% ipython --no-banner

In [1]: import numpy as np

In [2]: np.set_printoptions(precision=4, suppress=True, linewidth=200)

In [3]: f = np.array([2, 3, 5, -1, -1, 4, 4, 0, -3])

In [4]: data = 5 * np.eye(9) + np.outer(f, f)

In [5]: print(data)
[[  9.   6.  10.  -2.  -2.   8.   8.   0.  -6.]
 [  6.  14.  15.  -3.  -3.  12.  12.   0.  -9.]
 [ 10.  15.  30.  -5.  -5.  20.  20.   0. -15.]
 [ -2.  -3.  -5.   6.   1.  -4.  -4.   0.   3.]
 [ -2.  -3.  -5.   1.   6.  -4.  -4.   0.   3.]
 [  8.  12.  20.  -4.  -4.  21.  16.   0. -12.]
 [  8.  12.  20.  -4.  -4.  16.  21.   0. -12.]
 [  0.   0.   0.   0.   0.   0.   0.   5.   0.]
 [ -6.  -9. -15.   3.   3. -12. -12.   0.  14.]]

In [6]: L = np.linalg.cholesky(data)

In [7]: print(L @ L.T)
[[  9.   6.  10.  -2.  -2.   8.   8.   0.  -6.]
 [  6.  14.  15.  -3.  -3.  12.  12.   0.  -9.]
 [ 10.  15.  30.  -5.  -5.  20.  20.   0. -15.]
 [ -2.  -3.  -5.   6.   1.  -4.  -4.   0.   3.]
 [ -2.  -3.  -5.   1.   6.  -4.  -4.   0.   3.]
 [  8.  12.  20.  -4.  -4.  21.  16.   0. -12.]
 [  8.  12.  20.  -4.  -4.  16.  21.   0. -12.]
 [  0.   0.   0.   0.   0.   0.   0.   5.   0.]
 [ -6.  -9. -15.   3.   3. -12. -12.   0.  14.]]

In [8]: print(np.linalg.eigvalsh(data).min() > 0)
True

In [9]: W1 = np.array([[3, 3, 1, 2],
   ...:     [2, 1, 3, 3],
   ...:     [2, 1, 0, 3],
   ...:     [3, 2, 2, 0],
   ...:     [0, 0, 3, 2],
   ...:     [1, 0, 3, 2],
   ...:     [0, 3, 3, 1],
   ...:     [1, 3, 2, 1],
   ...:     [2, 0, 1, 3]])

In [10]: c = np.array([2, 3, 3, 1])

In [11]: hid = np.maximum(data @ W1 + c, 0)

In [12]: print((hid > 0).mean(axis=0))
[0.6667 0.6667 0.6667 0.6667]

In [13]: print(hid)
[[ 51.  66.  62.  69.]
 [ 63.  80.  99. 103.]
 [ 97. 128. 138. 161.]
 [  0.   0.   0.   0.]
 [  0.   0.   0.   0.]
 [ 75.  99. 126. 127.]
 [ 70. 114. 126. 122.]
 [  7.  18.  13.   6.]
 [  0.   0.   0.   0.]]

In [14]: W2 = np.array([[2, 0], [2, 0], [1, 0], [1, 2]])

In [15]: print((hid @ W2).round(6).argmax(axis=1))
[0 0 0 0 0 0 0 0 0]

In [16]: out = np.array([[5, 1, 0, 3, 2, 4, 4, 3, 1, 2, 4, 5, 1],
    ...:     [4, 1, 3, 3, 3, 3, 2, 0, 4, 5, 5, 0, 3],
    ...:     [0, 4, 2, 5, 2, 2, 0, 5, 4, 2, 5, 4, 1],
    ...:     [1, 5, 5, 4, 5, 0, 2, 2, 2, 4, 2, 1, 5],
    ...:     [4, 4, 0, 1, 1, 5, 4, 4, 3, 4, 2, 2, 2],
    ...:     [3, 1, 0, 5, 3, 5, 0, 4, 1, 1, 2, 1, 3],
    ...:     [4, 0, 0, 0, 5, 0, 5, 3, 1, 1, 1, 5, 4],
    ...:     [5, 0, 5, 1, 4, 4, 4, 1, 1, 2, 5, 3, 4],
    ...:     [1, 1, 0, 0, 4, 5, 0, 0, 1, 3, 2, 1, 3],
    ...:     [5, 3, 4, 2, 4, 3, 5, 0, 4, 3, 2, 4, 4],
    ...:     [1, 4, 5, 0, 1, 1, 3, 4, 0, 5, 1, 5, 4],
    ...:     [0, 0, 1, 0, 5, 1, 2, 2, 2, 1, 1, 2, 0],
    ...:     [2, 3, 3, 0, 1, 4, 4, 2, 1, 3, 3, 4, 2]])

In [17]: A = out - out.T

In [18]: print(A)
[[ 0 -3  0  2 -2  1  0 -2  0 -3  3  5 -1]
 [ 3  0 -1 -2 -1  2  2  0  3  2  1  0  0]
 [ 0  1  0  0  2  2  0  0  4 -2  0  3 -2]
 [-2  2  0  0  4 -5  2  1  2  2  2  1  5]
 [ 2  1 -2 -4  0  2 -1  0 -1  0  1 -3  1]
 [-1 -2 -2  5 -2  0  0  0 -4 -2  1  0 -1]
 [ 0 -2  0 -2  1  0  0 -1  1 -4 -2  3  0]
 [ 2  0  0 -1  0  0  1  0  1  2  1  1  2]
 [ 0 -3 -4 -2  1  4 -1 -1  0 -1  2 -1  2]
 [ 3 -2  2 -2  0  2  4 -2  1  0 -3  3  1]
 [-3 -1  0 -2 -1 -1  2 -1 -2  3  0  4  1]
 [-5  0 -3 -1  3  0 -3 -1  1 -3 -4  0 -4]
 [ 1  0  2 -5 -1  1  0 -2 -2 -1 -1  4  0]]

In [19]: vec = np.array([0, 0, 3, 1, 1, 3, 3, -2, -3, 3, -1, 2, 2])

In [20]: a = np.maximum(A @ vec, 0)

In [21]: print(np.maximum(A @ (3 * vec), 0))
[  9   6   0   9   0   0   0  30   0 102  81   0  57]

In [22]: print(np.flatnonzero(a > 1e-9))
[ 0  1  3  7  9 10 12]

In [23]: print(np.maximum(A @ vec, 0) - np.maximum(-A @ vec, 0))
[  3   2  -8   3  -9   0  -6  10  -5  34  27 -30  19]
